% python3 -q
>>> import numpy as np
>>> import numpy.linalg as la
>>> np.set_printoptions(precision=3, suppress=True, linewidth=120, floatmode="fixed")
>>> J = np.loadtxt("out5.csv", delimiter=",")
>>> J
array([[4.000, 6.000],
       [2.000, 3.000],
       [6.000, 9.000]])
>>> # rows and columns are dependent
>>> r = la.matrix_rank(J)
>>> r
np.int64(1)
>>> N = la.svd(J)[2][r:].T
>>> [int(la.matrix_rank(np.delete(J, i, axis=0))) for i in range(3)]
[1, 1, 1]
>>> N @ N.T
array([[ 0.692, -0.462],
       [-0.462,  0.308]])
>>> N.shape
(2, 1)
>>> np.allclose(J @ N, 0)
True
>>> J @ N
array([[0.000],
       [0.000],
       [0.000]])
>>> U, sig, vt = la.svd(J)
>>> sig.round(3) + 0
array([13.491,  0.000])
>>> M2 = U[:, :1] @ np.diag(sig[:1]) @ vt[:1]
>>> np.round(la.norm(J - M2) / la.norm(J), 3)
np.float64(0.0)
>>> la.matrix_rank(J, rtol=0.05)
np.int64(1)
>>> la.matrix_rank(M2)
np.int64(1)
>>> np.round(np.abs(J - M2).max(), 3)
np.float64(0.0)
>>> K = np.load("w.npy")
>>> K
array([[ 0.043, -0.156,  0.128],
       [-0.156,  0.573, -0.469],
       [ 0.128, -0.469,  0.384]])
>>> np.abs(np.diag(la.qr(K)[1])) > 1e-9
array([ True, False, False])
>>> la.lstsq(K[:-1].T, K[-1])[2]
np.int32(1)
>>> evals, vecs = la.eigh(K)
>>> (evals > 1e-8).sum(), (evals < -1e-8).sum()
(np.int64(1), np.int64(0))
>>> np.abs(vecs[:, -1]).round(6).argmax()
np.int64(1)
>>> vecs @ np.diag(evals) @ vecs.T
array([[ 0.043, -0.156,  0.128],
       [-0.156,  0.573, -0.469],
       [ 0.128, -0.469,  0.384]])
>>> np.round(la.svd(K, compute_uv=False), 3) + 0
array([1.000, 0.000, 0.000])
>>> evals.round(3) + 0
array([0.000, 0.000, 1.000])
>>> np.round(vecs.T @ vecs, 3) + 0
array([[1.000, 0.000, 0.000],
       [0.000, 1.000, 0.000],
       [0.000, 0.000, 1.000]])
>>> E = np.loadtxt("arr.csv", delimiter=",")
>>> E
array([[-2.000,  2.000,  3.000],
       [ 2.000, -2.000,  2.000],
       [ 3.000,  2.000, -2.000]])
>>> P = np.triu(np.array([[-3, 1, -3], [1, 3, -3], [2, 0, -2]]), 1) + np.eye(3)
>>> M2 = P @ E @ la.inv(P)
>>> np.poly(M2)
array([  1.000,   6.000,  -5.000, -50.000])
>>> P @ E - E @ P
array([[-7.000, -6.000,  8.000],
       [-9.000, -8.000,  6.000],
       [ 0.000, -3.000, 15.000]])
>>> M2
array([[ -9.000,   3.000,  -7.000],
       [ -7.000,  -1.000, -16.000],
       [  3.000,  -1.000,   4.000]])
>>> evals, vecs = la.eig(E)
>>> evals
array([ 2.702, -5.000, -3.702])
>>> np.sort(la.eigvals(E @ E))
array([ 7.298, 13.702, 25.000])
>>> evals, vecs = la.eigh(E)
>>> vecs @ np.diag(evals) @ vecs.T
array([[-2.000,  2.000,  3.000],
       [ 2.000, -2.000,  2.000],
       [ 3.000,  2.000, -2.000]])
>>> la.eigvalsh(E @ E)
array([ 7.298, 13.702, 25.000])
>>> (evals > 1e-8).sum(), (evals < -1e-8).sum()
(np.int64(1), np.int64(2))
>>> np.abs(vecs[:, -1]).round(6).argmax()
np.int64(0)
>>> la.eigvalsh(E + 2 * np.eye(3))
array([-3.000, -1.702,  4.702])
>>> np.abs(vecs[:, -1])
array([0.606, 0.515, 0.606])
>>> np.round(vecs.T @ vecs, 3) + 0
array([[1.000, 0.000, 0.000],
       [0.000, 1.000, 0.000],
       [0.000, 0.000, 1.000]])
>>> np.unique(evals.round(6) + 0, return_counts=True)[1]
array([1, 1, 1])
